% ipython --no-banner

In [1]: import numpy as np

In [2]: np.set_printoptions(precision=1, suppress=True, linewidth=140, floatmode="fixed")

In [3]: f = np.array([0, -3, -1, -8, -7, 5, 5, -4, -5, -9, -6])

In [4]: K = -2 * np.eye(11) + np.outer(f, f)

In [5]: print(K)
[[ -2.0   0.0   0.0   0.0   0.0   0.0   0.0   0.0   0.0   0.0   0.0]
 [  0.0   7.0   3.0  24.0  21.0 -15.0 -15.0  12.0  15.0  27.0  18.0]
 [  0.0   3.0  -1.0   8.0   7.0  -5.0  -5.0   4.0   5.0   9.0   6.0]
 [  0.0  24.0   8.0  62.0  56.0 -40.0 -40.0  32.0  40.0  72.0  48.0]
 [  0.0  21.0   7.0  56.0  47.0 -35.0 -35.0  28.0  35.0  63.0  42.0]
 [  0.0 -15.0  -5.0 -40.0 -35.0  23.0  25.0 -20.0 -25.0 -45.0 -30.0]
 [  0.0 -15.0  -5.0 -40.0 -35.0  25.0  23.0 -20.0 -25.0 -45.0 -30.0]
 [  0.0  12.0   4.0  32.0  28.0 -20.0 -20.0  14.0  20.0  36.0  24.0]
 [  0.0  15.0   5.0  40.0  35.0 -25.0 -25.0  20.0  23.0  45.0  30.0]
 [  0.0  27.0   9.0  72.0  63.0 -45.0 -45.0  36.0  45.0  79.0  54.0]
 [  0.0  18.0   6.0  48.0  42.0 -30.0 -30.0  24.0  30.0  54.0  34.0]]

In [6]: x = np.array([1, 2, 0, 0, 3, 1, -2, 3, 1, -3, 0])

In [7]: target = K @ x

In [8]: print(target)
[  -2.0   62.0   22.0  176.0  148.0 -112.0 -106.0   82.0  108.0  204.0  132.0]

In [9]: print(np.round(np.linalg.solve(K.T, K[3]), 1) + 0)
[0.0 0.0 0.0 1.0 0.0 0.0 0.0 0.0 0.0 0.0 0.0]

In [10]: print(np.round(np.linalg.solve(K, target), 1) + 0)
[ 1.0  2.0  0.0  0.0  3.0  1.0 -2.0  3.0  1.0 -3.0  0.0]

In [11]: print(np.linalg.solve(K, K[:, 0]))
[ 1.0  0.0 -0.0  0.0 -0.0 -0.0 -0.0 -0.0 -0.0  0.0 -0.0]

In [12]: rng = np.random.default_rng(83)

In [13]: labels = rng.integers(0, 2, 6)

In [14]: arr = np.array([[-5, -1, -3, 5, 2, 1],
    ...:     [1, 3, 2, 4, -2, -1],
    ...:     [5, -4, 2, 2, 4, 1],
    ...:     [5, -3, 1, 0, 1, 4],
    ...:     [-4, 0, -1, 1, -2, -3],
    ...:     [1, -5, 4, -1, -1, -2]]) * (labels[:, None] == labels)

In [15]: print(arr)
[[-5  0 -3  0  0  1]
 [ 0  3  0  4 -2  0]
 [ 5  0  2  0  0  1]
 [ 0 -3  0  0  1  0]
 [ 0  0  0  1 -2  0]
 [ 1  0  4  0  0 -2]]

In [16]: Y = arr[0, 0] * arr[1:] - np.outer(arr[1:, 0], arr[0])

In [17]: print(Y)
[[  0 -15   0 -20  10   0]
 [  0   0   5   0   0 -10]
 [  0  15   0   0  -5   0]
 [  0   0   0  -5  10   0]
 [  0   0 -17   0   0   9]]

In [18]: print(np.flatnonzero(~Y.round(6).any(axis=1)))
[]

In [19]: print(arr[:, 0] / arr[0, 0])
[ 1.0 -0.0 -1.0 -0.0 -0.0 -0.2]

In [20]: T = np.stack([arr, -2 * arr, arr[::-1]])

In [21]: print(np.einsum("bij,cij->bc", T, T))
[[ 130 -260  -22]
 [-260  520   44]
 [ -22   44  130]]

In [22]: print(T.sum(axis=0))
[[ 6  0  7  0  0 -3]
 [ 0 -3  0 -3  0  0]
 [-5 -3 -2  0  1 -1]
 [ 5  3  2  0 -1  1]
 [ 0  3  0  3  0  0]
 [-6  0 -7  0  0  3]]

In [23]: print(np.linalg.det(T))
[  -525.0 -33600.0    525.0]

In [24]: print(np.linalg.norm(T, axis=(1, 2)))
[11.4 22.8 11.4]

In [25]: print(np.linalg.matrix_rank(T.reshape(3, -1)))
2

In [26]: print((T @ arr.T).shape)
(3, 6, 6)
